$ python3 -q
>>> import numpy as np
>>> np.set_printoptions(precision=2, suppress=True, linewidth=140)
>>> rd = lambda a: np.round(a, 2) + 0
>>> arr = np.array([[1.4, 0.0, -0.6, -2.0, -0.4, -0.4, -1.5, -1.2],
...     [0.7, 0.6, 1.3, -1.4, -0.2, -0.5, -0.7, 0.3],
...     [1.2, -0.5, -0.3, -0.4, 2.6, -0.2, -0.9, -0.3],
...     [-0.3, 1.2, 0.0, 1.9, -0.6, 0.7, 0.2, 0.8],
...     [-0.1, 0.0, 0.6, 0.4, -1.5, -1.1, 0.1, 0.0],
...     [0.3, -0.3, 1.2, -2.0, -1.8, -0.1, 0.0, 0.2]])
>>> rng = np.random.default_rng(2493)
>>> arr[2] = arr[0] + 0.05 * rng.normal(size=8)
>>> rd(arr)
array([[ 1.4 ,  0.  , -0.6 , -2.  , -0.4 , -0.4 , -1.5 , -1.2 ],
       [ 0.7 ,  0.6 ,  1.3 , -1.4 , -0.2 , -0.5 , -0.7 ,  0.3 ],
       [ 1.42,  0.  , -0.56, -1.99, -0.47, -0.33, -1.41, -1.28],
       [-0.3 ,  1.2 ,  0.  ,  1.9 , -0.6 ,  0.7 ,  0.2 ,  0.8 ],
       [-0.1 ,  0.  ,  0.6 ,  0.4 , -1.5 , -1.1 ,  0.1 ,  0.  ],
       [ 0.3 , -0.3 ,  1.2 , -2.  , -1.8 , -0.1 ,  0.  ,  0.2 ]])
>>> rd(np.linalg.norm(arr, axis=1))
array([3.21, 2.32, 3.2 , 2.58, 2.  , 2.98])
>>> rd(np.linalg.norm(arr, axis=0))
array([2.16, 1.37, 2.04, 4.21, 2.5 , 1.49, 2.18, 1.96])
>>> rd(np.linalg.norm(arr[3] - arr[0]))
np.float64(5.3)
>>> U, sv, Vt = np.linalg.svd(arr)
>>> rd(sv)
array([5.38, 3.02, 1.88, 1.59, 1.17, 0.09])
>>> np.argmax(sv[:-1] / (sv[1:] + 1e-6)) + 1
np.int64(5)
>>> B = U[:, :5] @ np.diag(sv[:5]) @ Vt[:5]
>>> rd(np.linalg.norm(arr - B) / np.linalg.norm(arr))
np.float64(0.01)
>>> rd(np.abs(arr - B).max())
np.float64(0.04)
>>> rd(np.linalg.norm(arr - B, 2)), rd(sv[5])
(np.float64(0.09), np.float64(0.09))
>>> np.linalg.matrix_rank(B)
np.int64(5)
>>> rd(arr.reshape(2, -1))
array([[ 1.4 ,  0.  , -0.6 , -2.  , -0.4 , -0.4 , -1.5 , -1.2 ,  0.7 ,  0.6 ,  1.3 , -1.4 , -0.2 , -0.5 , -0.7 ,  0.3 ,  1.42,  0.  ,
        -0.56, -1.99, -0.47, -0.33, -1.41, -1.28],
       [-0.3 ,  1.2 ,  0.  ,  1.9 , -0.6 ,  0.7 ,  0.2 ,  0.8 , -0.1 ,  0.  ,  0.6 ,  0.4 , -1.5 , -1.1 ,  0.1 ,  0.  ,  0.3 , -0.3 ,
         1.2 , -2.  , -1.8 , -0.1 ,  0.  ,  0.2 ]])
>>> rd(arr.reshape(-1, 2))
array([[ 1.4 ,  0.  ],
       [-0.6 , -2.  ],
       [-0.4 , -0.4 ],
       [-1.5 , -1.2 ],
       [ 0.7 ,  0.6 ],
       [ 1.3 , -1.4 ],
       [-0.2 , -0.5 ],
       [-0.7 ,  0.3 ],
       [ 1.42,  0.  ],
       [-0.56, -1.99],
       [-0.47, -0.33],
       [-1.41, -1.28],
       [-0.3 ,  1.2 ],
       [ 0.  ,  1.9 ],
       [-0.6 ,  0.7 ],
       [ 0.2 ,  0.8 ],
       [-0.1 ,  0.  ],
       [ 0.6 ,  0.4 ],
       [-1.5 , -1.1 ],
       [ 0.1 ,  0.  ],
       [ 0.3 , -0.3 ],
       [ 1.2 , -2.  ],
       [-1.8 , -0.1 ],
       [ 0.  ,  0.2 ]])
>>> t3 = arr.reshape(6, 2, -1)
>>> rd(np.swapaxes(t3, 1, 2)[2])
array([[ 1.42, -0.47],
       [ 0.  , -0.33],
       [-0.56, -1.41],
       [-1.99, -1.28]])
>>> rd(t3.transpose(1, 0, 2))
array([[[ 1.4 ,  0.  , -0.6 , -2.  ],
        [ 0.7 ,  0.6 ,  1.3 , -1.4 ],
        [ 1.42,  0.  , -0.56, -1.99],
        [-0.3 ,  1.2 ,  0.  ,  1.9 ],
        [-0.1 ,  0.  ,  0.6 ,  0.4 ],
        [ 0.3 , -0.3 ,  1.2 , -2.  ]],

       [[-0.4 , -0.4 , -1.5 , -1.2 ],
        [-0.2 , -0.5 , -0.7 ,  0.3 ],
        [-0.47, -0.33, -1.41, -1.28],
        [-0.6 ,  0.7 ,  0.2 ,  0.8 ],
        [-1.5 , -1.1 ,  0.1 ,  0.  ],
        [-1.8 , -0.1 ,  0.  ,  0.2 ]]])
>>> def softmax(z):
...     e = np.exp(z - z.max(axis=-1, keepdims=True))
...     return e / e.sum(axis=-1, keepdims=True)
... 
>>> rd(softmax(arr[1]))
array([0.18, 0.17, 0.33, 0.02, 0.07, 0.06, 0.05, 0.12])
>>> rd(softmax(arr).sum(axis=1))
array([1., 1., 1., 1., 1., 1.])
>>> scores = arr @ arr.T / np.sqrt(8)
>>> softmax(scores).round(6).argmax(axis=1)
array([0, 1, 0, 3, 4, 5])
>>> rd(softmax(scores + np.triu(np.full(scores.shape, -np.inf), 1)))
array([[1.  , 0.  , 0.  , 0.  , 0.  , 0.  ],
       [0.38, 0.62, 0.  , 0.  , 0.  , 0.  ],
       [0.48, 0.05, 0.47, 0.  , 0.  , 0.  ],
       [0.01, 0.04, 0.01, 0.94, 0.  , 0.  ],
       [0.1 , 0.16, 0.1 , 0.16, 0.48, 0.  ],
       [0.11, 0.14, 0.11, 0.01, 0.06, 0.57]])
>>> W0 = np.loadtxt("case6.csv", delimiter=",")
>>> W0
array([[ 5.,  5.,  5.,  5.,  5.,  5.],
       [ 5., 10., 10., 10., 10., 10.],
       [ 5., 10., 15., 15., 15., 15.],
       [ 5., 10., 15., 20., 20., 20.],
       [ 5., 10., 15., 20., 25., 25.],
       [ 5., 10., 15., 20., 25., 30.]])
>>> B = np.linalg.inv(W0)
>>> rd(np.linalg.cond(W0))
np.float64(64.89)
>>> rd(np.linalg.inv(B))
array([[ 5.,  5.,  5.,  5.,  5.,  5.],
       [ 5., 10., 10., 10., 10., 10.],
       [ 5., 10., 15., 15., 15., 15.],
       [ 5., 10., 15., 20., 20., 20.],
       [ 5., 10., 15., 20., 25., 25.],
       [ 5., 10., 15., 20., 25., 30.]])
>>> np.allclose(B, W0.T)
False
>>> rd(B)
array([[ 0.4, -0.2,  0. ,  0. ,  0. ,  0. ],
       [-0.2,  0.4, -0.2,  0. ,  0. ,  0. ],
       [ 0. , -0.2,  0.4, -0.2,  0. ,  0. ],
       [ 0. ,  0. , -0.2,  0.4, -0.2,  0. ],
       [ 0. ,  0. ,  0. , -0.2,  0.4, -0.2],
       [ 0. ,  0. ,  0. ,  0. , -0.2,  0.2]])
>>> rd(np.linalg.det(W0) * np.linalg.det(B))
np.float64(1.0)
>>> ev, V = np.linalg.eigh(W0)
>>> x0 = np.array([1, 2, -2, -1, 1, 3])
>>> x0 @ W0 @ x0 / (x0 @ x0), rd(ev[0]), rd(ev[-1])
(np.float64(15.0), np.float64(1.33), np.float64(86.03))
>>> np.abs(W0).sum(axis=1).max(), rd(np.abs(ev).max())
(np.float64(105.0), np.float64(86.03))
>>> x0 @ W0 @ x0
np.float64(300.0)
>>> rd(np.linalg.eigvalsh(W0[1:, 1:]))
array([ 1.37,  1.85,  3.26,  8.94, 84.58])
>>> K = np.array([[0, 0, 0, 0, 0, 0, 0, 0],
...     [0, 2, 0, 0, 0, 0, 0, 0],
...     [0, 0, -1, 0, 0, 0, 0, 0],
...     [0, 0, 0, -2, 0, 0, 0, 0],
...     [0, 0, 0, 0, 2, 0, 0, 0],
...     [0, 0, 0, 0, 0, 0, 0, 0],
...     [0, 0, 0, 0, 0, 0, 2, 0],
...     [0, 0, 0, 0, 0, 0, 0, 1]])
>>> K
array([[ 0,  0,  0,  0,  0,  0,  0,  0],
       [ 0,  2,  0,  0,  0,  0,  0,  0],
       [ 0,  0, -1,  0,  0,  0,  0,  0],
       [ 0,  0,  0, -2,  0,  0,  0,  0],
       [ 0,  0,  0,  0,  2,  0,  0,  0],
       [ 0,  0,  0,  0,  0,  0,  0,  0],
       [ 0,  0,  0,  0,  0,  0,  2,  0],
       [ 0,  0,  0,  0,  0,  0,  0,  1]])
>>> # columns 0 and 5 are equal
>>> ev, V = np.linalg.eigh(K)
>>> x0 = np.array([5, -5, 3, -1, -3, 0, 3, 1])
>>> x0 @ K @ x0
np.int64(76)
>>> V * np.maximum(ev, 0) @ V.T
array([[0., 0., 0., 0., 0., 0., 0., 0.],
       [0., 2., 0., 0., 0., 0., 0., 0.],
       [0., 0., 0., 0., 0., 0., 0., 0.],
       [0., 0., 0., 0., 0., 0., 0., 0.],
       [0., 0., 0., 0., 2., 0., 0., 0.],
       [0., 0., 0., 0., 0., 0., 0., 0.],
       [0., 0., 0., 0., 0., 0., 2., 0.],
       [0., 0., 0., 0., 0., 0., 0., 1.]])
>>> np.abs(K).sum(axis=1).max(), np.abs(ev).max()
(np.int64(2), np.float64(2.0))
